>>> import numpy as np
>>> np.set_printoptions(precision=2, suppress=True, linewidth=200)
>>> def rnd(a):
...     return np.round(a, 2) + 0
... 
>>> W0 = np.loadtxt("mat.csv", delimiter=",")
>>> W0
array([[-2., -3.,  0.,  0.,  0.,  0.],
       [-3., -2.,  0.,  0.,  0.,  0.],
       [ 0.,  0., -2., -3.,  0., -3.],
       [ 0.,  0., -3., -2.,  0., -3.],
       [ 0.,  0.,  0.,  0., -2.,  0.],
       [ 0.,  0., -3., -3.,  0., -2.]])
>>> x0 = np.array([-2, 0, 5, 0, -1, 0])
>>> W0 * x0
array([[  4.,  -0.,   0.,   0.,  -0.,   0.],
       [  6.,  -0.,   0.,   0.,  -0.,   0.],
       [ -0.,   0., -10.,  -0.,  -0.,  -0.],
       [ -0.,   0., -15.,  -0.,  -0.,  -0.],
       [ -0.,   0.,   0.,   0.,   2.,   0.],
       [ -0.,   0., -15.,  -0.,  -0.,  -0.]])
>>> np.linalg.norm(W0 @ x0) <= np.linalg.norm(W0, 2) * np.linalg.norm(x0) + 1e-9
np.True_
>>> (W0 @ x0).argmax()
np.int64(1)
>>> np.sign((W0 @ x0).round(6))
array([ 1.,  1., -1., -1.,  1., -1.])
>>> x0 = np.array([2, 1, 2, 1, 1, 1])
>>> rhs = W0 @ x0
>>> c, lr = np.zeros(6), 1 / np.linalg.norm(W0, 2) ** 2
>>> for i in range(6):
...     c -= lr * W0.T @ (W0 @ c - rhs)
...     if i % 2 == 0: print(i, round(np.linalg.norm(W0 @ c - rhs), 2))
... 
0 6.81
2 3.09
4 1.97
>>> print(rnd(np.linalg.cond(W0)))
8.0
>>> other = np.linalg.inv(W0)
>>> (np.abs(other) > 1e-9).astype(int)
array([[1, 1, 0, 0, 0, 0],
       [1, 1, 0, 0, 0, 0],
       [0, 0, 1, 1, 0, 1],
       [0, 0, 1, 1, 0, 1],
       [0, 0, 0, 0, 1, 0],
       [0, 0, 1, 1, 0, 1]])
>>> rnd(other)
array([[ 0.4 , -0.6 ,  0.  ,  0.  ,  0.  ,  0.  ],
       [-0.6 ,  0.4 ,  0.  ,  0.  ,  0.  ,  0.  ],
       [ 0.  ,  0.  ,  0.62, -0.37,  0.  , -0.38],
       [ 0.  ,  0.  , -0.38,  0.62,  0.  , -0.38],
       [ 0.  ,  0.  ,  0.  ,  0.  , -0.5 ,  0.  ],
       [ 0.  ,  0.  , -0.38, -0.38,  0.  ,  0.62]])
>>> np.allclose(other, W0.T)
False
>>> rnd(np.linalg.det(W0) * other)
array([[-32.,  48.,   0.,   0.,   0.,   0.],
       [ 48., -32.,   0.,   0.,   0.,   0.],
       [  0.,   0., -50.,  30.,   0.,  30.],
       [  0.,   0.,  30., -50.,   0.,  30.],
       [  0.,   0.,   0.,   0.,  40.,   0.],
       [  0.,   0.,  30.,  30.,   0., -50.]])
>>> rnd(np.linalg.slogdet(W0)[0])
np.float64(-1.0)
>>> feats = np.array([[-1.5, 1.05, -1.7], [1.05, -2.12, -1.93], [-1.7, -1.93, 2.62]])
>>> rng = np.random.default_rng(58841)
>>> idx = rng.permutation(3)
>>> other = feats[:, idx] * rng.choice([-1, 1], 3)
>>> other
array([[-1.7 ,  1.05, -1.5 ],
       [-1.93, -2.12,  1.05],
       [ 2.62, -1.93, -1.7 ]])
>>> U, _, vt = np.linalg.svd(feats.T @ other)
>>> idx
array([2, 1, 0])
>>> rnd(U @ vt)
array([[0., 0., 1.],
       [0., 1., 0.],
       [1., 0., 0.]])
>>> rnd(np.linalg.lstsq(feats, other)[0])
array([[0., 0., 1.],
       [0., 1., 0.],
       [1., 0., 0.]])
